>>> import numpy as np
>>> np.set_printoptions(suppress=True, linewidth=140)
>>> W0 = np.load("m.npy")
>>> W0
array([[0, 0, 0, 1, 0, 0, 0],
       [0, 0, 0, 0, 0, 1, 0],
       [0, 1, 0, 0, 0, 0, 0],
       [0, 0, 0, 0, 1, 0, 0],
       [0, 0, 0, 0, 0, 0, 1],
       [1, 0, 0, 0, 0, 0, 0],
       [0, 0, 1, 0, 0, 0, 0]])
>>> u = np.array([0, 2, 0, 0, 0, 1, 2])
>>> A2 = W0 + np.outer(u, np.eye(7)[3])
>>> np.linalg.matrix_rank(A2 - W0)
np.int64(1)
>>> np.linalg.matrix_rank(np.linalg.inv(A2) - np.linalg.inv(W0), tol=1e-8)
np.int64(1)
>>> A2
array([[0., 0., 0., 1., 0., 0., 0.],
       [0., 0., 0., 2., 0., 1., 0.],
       [0., 1., 0., 0., 0., 0., 0.],
       [0., 0., 0., 0., 1., 0., 0.],
       [0., 0., 0., 0., 0., 0., 1.],
       [1., 0., 0., 1., 0., 0., 0.],
       [0., 0., 1., 2., 0., 0., 0.]])
>>> q, vecs = np.linalg.qr(W0[:, :3])[0], np.linalg.qr(W0[:, 3:])[0]
>>> sigma = np.linalg.svd(q.T @ vecs, compute_uv=False)
>>> round(float(np.linalg.norm(q @ q.T - vecs @ vecs.T, 2)), 1)
1.0
>>> (sigma > 0.9).sum()
np.int64(0)
>>> A2 = np.array([[2, 0, 1],
...     [2, 1, -1],
...     [1, 2, -1],
...     [-2, 1, 2],
...     [0, -2, 1],
...     [2, -2, -1],
...     [0, 2, -1]])
>>> A2.T @ W0.T
array([[-2,  2,  2,  0,  0,  2,  1],
       [ 1, -2,  1, -2,  2,  0,  2],
       [ 2, -1, -1,  1, -1,  1, -1]])
>>> np.einsum("ik,kj->ji", W0, A2)
array([[-2,  2,  2,  0,  0,  2,  1],
       [ 1, -2,  1, -2,  2,  0,  2],
       [ 2, -1, -1,  1, -1,  1, -1]])
>>> np.einsum("ij->j", W0)
array([1, 1, 1, 1, 1, 1, 1])
>>> np.einsum("ij,ij->i", W0, W0)
array([1, 1, 1, 1, 1, 1, 1])
>>> A2 = np.array([[2.2],
...     [1.5],
...     [-0.5],
...     [-0.9],
...     [-0.1],
...     [-2.2],
...     [-0.6],
...     [-0.2],
...     [-0.3],
...     [-0.7]])
>>> W2 = np.array([[-0.4, -0.3, -0.8, 0.7]])
>>> K = A2 @ W2
>>> K.round(1) + 0
array([[-0.9, -0.7, -1.8,  1.5],
       [-0.6, -0.4, -1.2,  1. ],
       [ 0.2,  0.2,  0.4, -0.4],
       [ 0.4,  0.3,  0.7, -0.6],
       [ 0. ,  0. ,  0.1, -0.1],
       [ 0.9,  0.7,  1.8, -1.5],
       [ 0.2,  0.2,  0.5, -0.4],
       [ 0.1,  0.1,  0.2, -0.1],
       [ 0.1,  0.1,  0.2, -0.2],
       [ 0.3,  0.2,  0.6, -0.5]])
>>> np.argsort(-np.linalg.norm(K, axis=0).round(6), kind="stable")[:3]
array([2, 3, 0])
>>> np.linalg.cond(K) > 100
np.True_
